$ ipython --no-banner

In [1]: import numpy as np

In [2]: np.set_printoptions(precision=1, suppress=True, linewidth=120, legacy="1.25")

In [3]: def rd(a):
   ...:     return np.round(a, 1) + 0
   ...: 

In [4]: J = np.load("run19.npy")

In [5]: J
Out[5]: 
array([[12, 12, 12],
       [12, 27, 24],
       [12, 24, 23]])

In [6]: # symmetric, so the eigenvalues are real

In [7]: x = np.array([-7, 2, 9])

In [8]: target = J @ x

In [9]: beta, lr = np.zeros(3), 1 / np.linalg.norm(J, 2) ** 2

In [10]: for i in range(6):
    ...:     beta -= lr * J.T @ (J @ beta - target)
    ...:     if i % 1 == 0: print(i, round(np.linalg.norm(J @ beta - target), 1))
    ...: 
0 46.3
1 45.8
2 45.4
3 45.0
4 44.5
5 44.1

In [11]: rd(beta)
Out[11]: array([1.2, 3.3, 3. ])

In [12]: (J - J.T) / 2
Out[12]: 
array([[0., 0., 0.],
       [0., 0., 0.],
       [0., 0., 0.]])

In [13]: np.linalg.matrix_power(J, 2)
Out[13]: 
array([[ 432,  756,  708],
       [ 756, 1449, 1344],
       [ 708, 1344, 1249]])

In [14]: rd(np.sort(np.abs(np.linalg.eigvals(J))))
Out[14]: array([ 0.8,  5.5, 55.7])

In [15]: rd(np.abs(np.linalg.eigvals(J)).max())
Out[15]: 55.7

In [16]: (J + J.T) / 2
Out[16]: 
array([[12., 12., 12.],
       [12., 27., 24.],
       [12., 24., 23.]])

In [17]: q, evecs = np.linalg.qr(J[:, :1])[0], np.linalg.qr(J[:, 1:])[0]

In [18]: sv = np.linalg.svd(q.T @ evecs, compute_uv=False)

In [19]: rd(np.degrees(np.arccos(sv.clip(0, 1))))
Out[19]: array([11.9])

In [20]: rd(np.linalg.norm(q @ q.T - evecs @ evecs.T, 2))
Out[20]: 1.0

In [21]: x = np.ones(3)

In [22]: for _ in range(4):
    ...:     x = J @ x
    ...:     x /= np.linalg.norm(x)
    ...:     print(round(x @ J @ x, 1))
    ...: 
55.6
55.7
55.7
55.7

In [23]: rd(np.linalg.eigvalsh(J)[-1])
Out[23]: 55.7

In [24]: rd(x)
Out[24]: array([0.4, 0.7, 0.6])
